$ python -q
>>> import numpy as np
>>> import numpy.linalg as la
>>> np.set_printoptions(precision=2, suppress=True, linewidth=200)
>>> M = np.load("data.npy")
>>> M
array([[0, 1, 0, 0],
       [0, 2, 0, 0],
       [0, 0, 0, 1],
       [0, 0, 0, 2]])
>>> # triangular
>>> la.matrix_power(M, 4)
array([[ 0,  8,  0,  0],
       [ 0, 16,  0,  0],
       [ 0,  0,  0,  8],
       [ 0,  0,  0, 16]])
>>> print(M @ M)
[[0 2 0 0]
 [0 4 0 0]
 [0 0 0 2]
 [0 0 0 4]]
>>> print(round(np.abs(la.eigvals(M)).max(), 2))
2.0
>>> A2 = np.array([[0, -1], [1, 1]])
>>> feats = np.kron(np.eye(2, dtype=int), A2)
>>> feats
array([[ 0, -1,  0,  0],
       [ 1,  1,  0,  0],
       [ 0,  0,  0, -1],
       [ 0,  0,  1,  1]])
>>> A2 = feats / la.norm(feats, axis=1, keepdims=True)
>>> gram = A2 @ A2.T
>>> (gram - 2 * np.eye(4)).round(6).argmax(axis=1)
array([2, 2, 0, 0])
>>> gram
array([[ 1.  , -0.71,  0.  ,  0.  ],
       [-0.71,  1.  ,  0.  ,  0.  ],
       [ 0.  ,  0.  ,  1.  , -0.71],
       [ 0.  ,  0.  , -0.71,  1.  ]])
>>> gram[0]
array([ 1.  , -0.71,  0.  ,  0.  ])
>>> np.degrees(np.arccos(np.clip(gram[0, 2], -1, 1)))
np.float64(90.0)
>>> np.argwhere(np.triu(np.abs(gram) > 0.95, 1))
array([], shape=(0, 2), dtype=int64)
>>> ang = np.radians(21)
>>> r_ = np.eye(4)
>>> r_[0, 0] = r_[2, 2] = np.cos(ang)
>>> r_[0, 2], r_[2, 0] = -np.sin(ang), np.sin(ang)
>>> r_
array([[ 0.93,  0.  , -0.36,  0.  ],
       [ 0.  ,  1.  ,  0.  ,  0.  ],
       [ 0.36,  0.  ,  0.93,  0.  ],
       [ 0.  ,  0.  ,  0.  ,  1.  ]])
>>> A2 = feats @ r_.T
>>> np.allclose(la.norm(feats, axis=1), la.norm(A2, axis=1))
True
>>> np.abs(A2 - feats).max(axis=0)
array([0.36, 0.  , 0.36, 0.  ])
>>> A2
array([[ 0.  , -1.  ,  0.  ,  0.  ],
       [ 0.93,  1.  ,  0.36,  0.  ],
       [ 0.  ,  0.  ,  0.  , -1.  ],
       [-0.36,  0.  ,  0.93,  1.  ]])
>>> rng = np.random.default_rng(524)
>>> idx = rng.permutation(4)
>>> print(idx)
[0 2 3 1]
>>> A2 = feats[idx][:, idx]
>>> np.allclose(A2, feats)
False
>>> np.diag(A2)
array([0, 0, 1, 1])
>>> np.trace(A2)
np.int64(2)
>>> q, V = la.qr(feats[:, :2])[0], la.qr(feats[:, 2:])[0]
>>> sv = la.svd(q.T @ V, compute_uv=False)
>>> np.degrees(np.arccos(sv.clip(0, 1)))
array([90., 90.])
>>> round(float(la.norm(q @ q.T - V @ V.T, 2)), 2)
1.0
>>> sv
array([0., 0.])
>>> (sv > 0.9).sum()
np.int64(0)
>>> E = np.load("sample10.npy")
>>> print(E)
[[ 2 -3 -1 -3  0  0 -2  0]
 [ 0  2 -3 -1 -3  0  0 -2]
 [-2  0  2 -3 -1 -3  0  0]
 [ 0 -2  0  2 -3 -1 -3  0]
 [ 0  0 -2  0  2 -3 -1 -3]
 [-3  0  0 -2  0  2 -3 -1]
 [-1 -3  0  0 -2  0  2 -3]
 [-3 -1 -3  0  0 -2  0  2]]
>>> x0 = np.array([1, 0, 2, -3])
>>> y = feats @ x0
>>> y
array([ 0,  1,  3, -1])
>>> la.solve(feats.T, feats[2])
array([-0.,  0.,  1.,  0.])
>>> la.solve(feats, y + feats[:, 0])
array([ 2., -0.,  2., -3.])
>>> J = np.load("layer8.npy")
>>> J
array([[ 0.81,  0.  ,  0.59,  0.  ],
       [ 0.  ,  1.  ,  0.  ,  0.  ],
       [-0.59,  0.  ,  0.81,  0.  ],
       [ 0.  ,  0.  ,  0.  ,  1.  ]])
>>> # keeps lengths
>>> x0 = np.array([0, 0, -2, -2])
>>> h1 = np.maximum(J @ x0, 0)
>>> np.maximum(J @ (3 * x0), 0)
array([0., 0., 0., 0.])
>>> J * (h1 > 1e-9)[:, None]
array([[ 0.,  0.,  0.,  0.],
       [ 0.,  0.,  0.,  0.],
       [-0.,  0.,  0.,  0.],
       [ 0.,  0.,  0.,  0.]])
>>> K = np.array([[2, 1, 0, 2, 2, 2, 0, 0, 1],
...     [1, 0, 1, 1, 0, 0, 2, 0, 2],
...     [0, 2, 0, 0, 0, 0, 1, 2, 0],
...     [1, 1, 2, 2, 0, 0, 2, 2, 2],
...     [2, 1, 1, 2, 2, 1, 1, 2, 2],
...     [2, 2, 2, 0, 1, 1, 2, 2, 0],
...     [1, 0, 2, 1, 2, 2, 2, 0, 0],
...     [1, 0, 2, 2, 1, 1, 2, 0, 0],
...     [0, 1, 2, 0, 2, 0, 0, 0, 1],
...     [2, 1, 2, 1, 2, 2, 2, 1, 0],
...     [2, 2, 0, 0, 0, 1, 1, 0, 1],
...     [2, 1, 2, 0, 1, 0, 0, 1, 2],
...     [2, 0, 0, 1, 1, 0, 0, 0, 1],
...     [2, 2, 1, 1, 0, 0, 2, 0, 0]]) * (rng.random((14, 9)) < 0.3)
>>> K
array([[0, 1, 0, 0, 0, 0, 0, 0, 0],
       [1, 0, 1, 0, 0, 0, 0, 0, 2],
       [0, 0, 0, 0, 0, 0, 0, 0, 0],
       [0, 0, 0, 0, 0, 0, 0, 0, 2],
       [0, 0, 0, 2, 2, 0, 1, 0, 2],
       [0, 0, 2, 0, 0, 0, 0, 2, 0],
       [1, 0, 0, 0, 0, 0, 0, 0, 0],
       [0, 0, 0, 0, 1, 0, 2, 0, 0],
       [0, 1, 2, 0, 0, 0, 0, 0, 1],
       [2, 1, 2, 0, 2, 2, 2, 1, 0],
       [2, 2, 0, 0, 0, 0, 0, 0, 1],
       [2, 0, 2, 0, 0, 0, 0, 0, 0],
       [2, 0, 0, 0, 0, 0, 0, 0, 0],
       [0, 0, 0, 1, 0, 0, 2, 0, 0]])
>>> hat = K @ la.solve(K.T @ K, K.T)
>>> la.matrix_rank(np.eye(14) - hat)
np.int64(5)
>>> np.trace(hat)
np.float64(9.0)
>>> W1 = np.array([[1, 1],
...     [6, 1],
...     [8, 0],
...     [9, 5],
...     [4, 7],
...     [8, 3],
...     [8, 8],
...     [6, 4],
...     [7, 1]])
>>> beta = np.array([-4, -8])
>>> hid = np.maximum(K @ W1 + beta, 0)
>>> (hid > 0).mean(axis=0)
array([0.79, 0.29])
>>> basis = np.array([[3, 1], [3, 3]])
>>> hid @ basis
array([[  6,   2],
       [ 57,  19],
       [  0,   0],
       [ 30,  10],
       [210, 122],
       [ 72,  24],
       [  0,   0],
       [ 93,  61],
       [ 75,  25],
       [303, 171],
       [ 51,  17],
       [ 42,  14],
       [  0,   0],
       [102,  60]])
>>> x0 = np.array([2, 2, 2, 1, 0, 0, 0, 1, 2])
>>> y = K @ x0
>>> np.round(la.pinv(K) @ K, 2) + 0
array([[1., 0., 0., 0., 0., 0., 0., 0., 0.],
       [0., 1., 0., 0., 0., 0., 0., 0., 0.],
       [0., 0., 1., 0., 0., 0., 0., 0., 0.],
       [0., 0., 0., 1., 0., 0., 0., 0., 0.],
       [0., 0., 0., 0., 1., 0., 0., 0., 0.],
       [0., 0., 0., 0., 0., 1., 0., 0., 0.],
       [0., 0., 0., 0., 0., 0., 1., 0., 0.],
       [0., 0., 0., 0., 0., 0., 0., 1., 0.],
       [0., 0., 0., 0., 0., 0., 0., 0., 1.]])
>>> y
array([ 2,  8,  0,  4,  6,  6,  2,  0,  8, 11, 10,  8,  4,  1])
>>> y = y + 0.05 * rng.normal(size=14)
>>> print(y)
[ 2.02  7.98  0.01  3.99  5.96  5.97  1.99 -0.05  7.99 11.01 10.05  7.95  4.01  0.99]
>>> beta, *_ = la.lstsq(K, y)
>>> print([round(float(la.norm(la.solve(K.T @ K + lam * np.eye(9), K.T @ y))), 2) for lam in (0, 1, 10, 100)])
[4.25, 3.98, 2.99, 1.0]
>>> np.round(K.T @ (y - K @ beta), 2) + 0
array([0., 0., 0., 0., 0., 0., 0., 0., 0.])
>>> beta
array([ 2.  ,  2.03,  1.98,  1.01, -0.02,  0.04, -0.01,  1.01,  2.  ])
>>> round(float(la.norm(y - K @ beta)), 2)
0.02
>>> X = np.load("run9.npy")
>>> X
array([[  2,   2,  -3,  -3,   1,   3,   3,  -2,   1,  -2,  -1,   0,   0,   3],
       [ -1,  -7,   2,   0,   3,   0,   3,  -3,  -2,   2,   0,   2,  -1,   2],
       [  3,  -2,   8,   1,  -1,  -1,  -1,   2,   1,   1,   0,   1,  -3,   3],
       [ -1,   1,  -2,  -4,   0,  -2,   0,  -1,  -2,  -2,  -1,   1,   3,   1],
       [  1,  -3,  -1,   1,  11,   0,  -1,  -3,   2,   3,   0,  -3,   3,  -2],
       [ -2,   0,  -3,   3,   1,  -2,   1,  -3,   0,  -1,  -1,  -2,   1,   2],
       [  0,  -2,  -2,   0,   0,  -3,  18,   1,  -2,   3,   2,  -1,   3,   1],
       [  0,  -2,  -2,   1,   2,   0,   1,  16,  -3,   3,  -1,   3,   2,  -2],
       [ -1,   1,  -2,   3,   1,   3,  -3,   0,  -1,  -1,   1,   1,  -3,   1],
       [  2,  -2,   1,  -1,   0,   3,  -2,   0,   1, -10,   0,   0,   1,   0],
       [ -1,   0,   0,   1,  -2,   2,   0,   2,  -2,  -2,  13,   0,   2,   1],
       [  1,   3,  -3,   3,  -3,   0,   0,   0,  -2,   1,  -3,  -9,   1,  -1],
       [  2,   0,   0,  -3,  -2,   1,  -1,  -2,   1,   2,  -1,   3, -15,  -1],
       [  0,   0,  -2,   2,   1,   2,   2,  -1,   1,   1,   1,   3,   2,  -1]])
>>> np.round(np.abs(la.eigvals(X)).max(), 2)
np.float64(18.38)
>>> np.allclose(X @ X.T, X.T @ X)
False
>>> arr = np.load("a.npy")
>>> print(arr)
[[ 0.  0.  0.  0.  0.  0.]
 [ 0.  0.  0.  0. -2.  2.]
 [ 0.  0.  0.  0.  1.  1.]
 [ 0.  0.  0.  0.  0.  2.]
 [ 0. -2.  1.  0.  0.  0.]
 [ 0.  2.  1.  2.  0.  0.]]
>>> U, sv, vt = la.svd(arr)
>>> np.argmax(sv[:-1] / (sv[1:] + 1e-6)) + 1
np.int64(4)
>>> A2 = U[:, :4] @ np.diag(sv[:4]) @ vt[:4]
>>> print(la.matrix_rank(A2))
4
>>> round(la.norm(arr - A2) / la.norm(arr), 2)
np.float64(0.0)
>>> round(float(la.eigvalsh(arr).min()), 2)
-3.26
>>> print([round(float(la.det(arr[:i, :i])), 2) + 0 for i in range(1, 7)])
[0.0, 0.0, 0.0, 0.0, 0.0, 0.0]
>>> W0 = np.loadtxt("dump.csv", delimiter=",")
>>> W0
array([[4., 3., 0., 0., 0., 0., 0., 0., 0., 0., 0.],
       [3., 1., 3., 0., 0., 0., 0., 0., 0., 0., 0.],
       [0., 3., 8., 3., 0., 0., 0., 0., 0., 0., 0.],
       [0., 0., 3., 0., 3., 0., 0., 0., 0., 0., 0.],
       [0., 0., 0., 3., 2., 3., 0., 0., 0., 0., 0.],
       [0., 0., 0., 0., 3., 1., 3., 0., 0., 0., 0.],
       [0., 0., 0., 0., 0., 3., 3., 3., 0., 0., 0.],
       [0., 0., 0., 0., 0., 0., 3., 1., 3., 0., 0.],
       [0., 0., 0., 0., 0., 0., 0., 3., 4., 3., 0.],
       [0., 0., 0., 0., 0., 0., 0., 0., 3., 7., 3.],
       [0., 0., 0., 0., 0., 0., 0., 0., 0., 3., 8.]])
>>> print(round(la.eigvalsh(W0).min(), 2))
-3.97
>>> try:
...     la.cholesky(W0)
... except la.LinAlgError as e:
...     print("failed:", e)
... 
failed: Matrix is not positive definite
>>> evals, V = la.eigh(W0)
>>> print(la.eigvalsh(W0 @ W0))
[  0.08   2.3    6.01   6.94  15.78  18.56  29.48  39.76  56.37 103.58 126.13]
>>> la.eigvalsh(W0 + 3 * np.eye(11))
array([-0.97,  0.36,  1.48,  2.71,  5.45,  7.31,  8.43,  9.31, 10.51, 13.18, 14.23])
>>> np.unique(evals.round(6) + 0, return_counts=True)[1]
array([1, 1, 1, 1, 1, 1, 1, 1, 1, 1, 1])
>>> round(evals.sum(), 2), np.trace(W0)
(np.float64(39.0), np.float64(39.0))
